In [1]: import numpy as np

In [2]: np.set_printoptions(precision=3, suppress=True, linewidth=120)

In [3]: tidy = lambda a: np.round(a, 3) + 0

In [4]: m1 = np.load("m.npy")

In [5]: m1
Out[5]: 
array([[9, 3, 6, 3, 0],
       [3, 1, 2, 1, 0],
       [6, 2, 4, 2, 0],
       [3, 1, 2, 1, 0],
       [0, 0, 0, 0, 0]])

In [6]: ev, vecs = np.linalg.eigh(m1)

In [7]: tidy(vecs @ np.diag(ev) @ vecs.T)
Out[7]: 
array([[9., 3., 6., 3., 0.],
       [3., 1., 2., 1., 0.],
       [6., 2., 4., 2., 0.],
       [3., 1., 2., 1., 0.],
       [0., 0., 0., 0., 0.]])

In [8]: np.abs(vecs[:, -1]).round(6).argmax()
Out[8]: np.int64(0)

In [9]: tidy(np.abs(vecs[:, -1]))
Out[9]: array([0.775, 0.258, 0.516, 0.258, 0.   ])

In [10]: tidy(np.linalg.eigvalsh(m1 + 3 * np.eye(5)))
Out[10]: array([ 3.,  3.,  3.,  3., 18.])

In [11]: tidy(ev)
Out[11]: array([ 0.,  0.,  0.,  0., 15.])

In [12]: tidy(vecs.T @ m1 @ vecs)
Out[12]: 
array([[ 0.,  0.,  0.,  0.,  0.],
       [ 0.,  0.,  0.,  0.,  0.],
       [ 0.,  0.,  0.,  0.,  0.],
       [ 0.,  0.,  0.,  0.,  0.],
       [ 0.,  0.,  0.,  0., 15.]])

In [13]: rng = np.random.default_rng(702)

In [14]: theta = np.sort(rng.uniform(-2, 2, 23))

In [15]: F = np.c_[theta, theta ** 2, theta ** 3] @ np.array([[3, 1, 3, -3, 2], [1, -3, 0, -1, -2], [0, 0, 3, -2, -2]])

In [16]: tidy(F)
Out[16]: 
array([[ -2.124, -12.179, -24.716,  14.891,   2.175],
       [ -2.176, -11.189, -22.   ,  13.299,   1.302],
       [ -2.183, -11.031, -21.576,  13.051,   1.17 ],
       [ -2.23 ,  -9.73 , -18.206,  11.083,   0.177],
       [ -2.241,  -9.214, -16.925,  10.337,  -0.171],
       [ -2.247,  -8.758, -15.824,   9.696,  -0.457],
       [ -2.25 ,  -8.382, -14.933,   9.179,  -0.677],
       [ -2.245,  -7.566, -13.065,   8.095,  -1.101],
       [ -2.179,  -5.803,  -9.341,   5.939,  -1.755],
       [ -2.126,  -5.105,  -7.989,   5.156,  -1.905],
       [ -2.1  ,  -4.828,  -7.472,   4.856,  -1.946],
       [ -1.746,  -2.664,  -3.851,   2.733,  -1.842],
       [ -1.636,  -2.255,  -3.251,   2.37 ,  -1.724],
       [ -0.099,  -0.037,  -0.1  ,   0.099,  -0.069],
       [  0.599,   0.082,   0.584,  -0.612,   0.292],
       [  0.63 ,   0.081,   0.614,  -0.646,   0.301],
       [  0.902,   0.048,   0.889,  -0.944,   0.357],
       [  1.081,   0.008,   1.078,  -1.149,   0.37 ],
       [  2.687,  -0.842,   3.295,  -3.44 ,  -0.351],
       [  4.453,  -2.469,   7.142,  -7.036,  -2.777],
       [  4.669,  -2.703,   7.724,  -7.557,  -3.183],
       [  4.934,  -2.999,   8.473,  -8.222,  -3.713],
       [  6.359,  -4.736,  13.151, -12.258,  -7.144]])

In [17]: np.abs(np.diag(np.linalg.qr(F)[1])) > 1e-9
Out[17]: array([ True,  True,  True, False, False])

In [18]: np.linalg.lstsq(F[:-1].T, F[-1])[2]
Out[18]: np.int32(3)

In [19]: try:
    ...:     np.linalg.inv(F)
    ...: except np.linalg.LinAlgError as e:
    ...:     print("failed:", e)
    ...: 
failed: Last 2 dimensions of the array must be square

In [20]: tidy(F @ np.linalg.pinv(F) @ F)
Out[20]: 
array([[ -2.124, -12.179, -24.716,  14.891,   2.175],
       [ -2.176, -11.189, -22.   ,  13.299,   1.302],
       [ -2.183, -11.031, -21.576,  13.051,   1.17 ],
       [ -2.23 ,  -9.73 , -18.206,  11.083,   0.177],
       [ -2.241,  -9.214, -16.925,  10.337,  -0.171],
       [ -2.247,  -8.758, -15.824,   9.696,  -0.457],
       [ -2.25 ,  -8.382, -14.933,   9.179,  -0.677],
       [ -2.245,  -7.566, -13.065,   8.095,  -1.101],
       [ -2.179,  -5.803,  -9.341,   5.939,  -1.755],
       [ -2.126,  -5.105,  -7.989,   5.156,  -1.905],
       [ -2.1  ,  -4.828,  -7.472,   4.856,  -1.946],
       [ -1.746,  -2.664,  -3.851,   2.733,  -1.842],
       [ -1.636,  -2.255,  -3.251,   2.37 ,  -1.724],
       [ -0.099,  -0.037,  -0.1  ,   0.099,  -0.069],
       [  0.599,   0.082,   0.584,  -0.612,   0.292],
       [  0.63 ,   0.081,   0.614,  -0.646,   0.301],
       [  0.902,   0.048,   0.889,  -0.944,   0.357],
       [  1.081,   0.008,   1.078,  -1.149,   0.37 ],
       [  2.687,  -0.842,   3.295,  -3.44 ,  -0.351],
       [  4.453,  -2.469,   7.142,  -7.036,  -2.777],
       [  4.669,  -2.703,   7.724,  -7.557,  -3.183],
       [  4.934,  -2.999,   8.473,  -8.222,  -3.713],
       [  6.359,  -4.736,  13.151, -12.258,  -7.144]])

In [21]: np.allclose(F[:-1].T @ np.linalg.lstsq(F[:-1].T, F[-1])[0], F[-1])
Out[21]: True
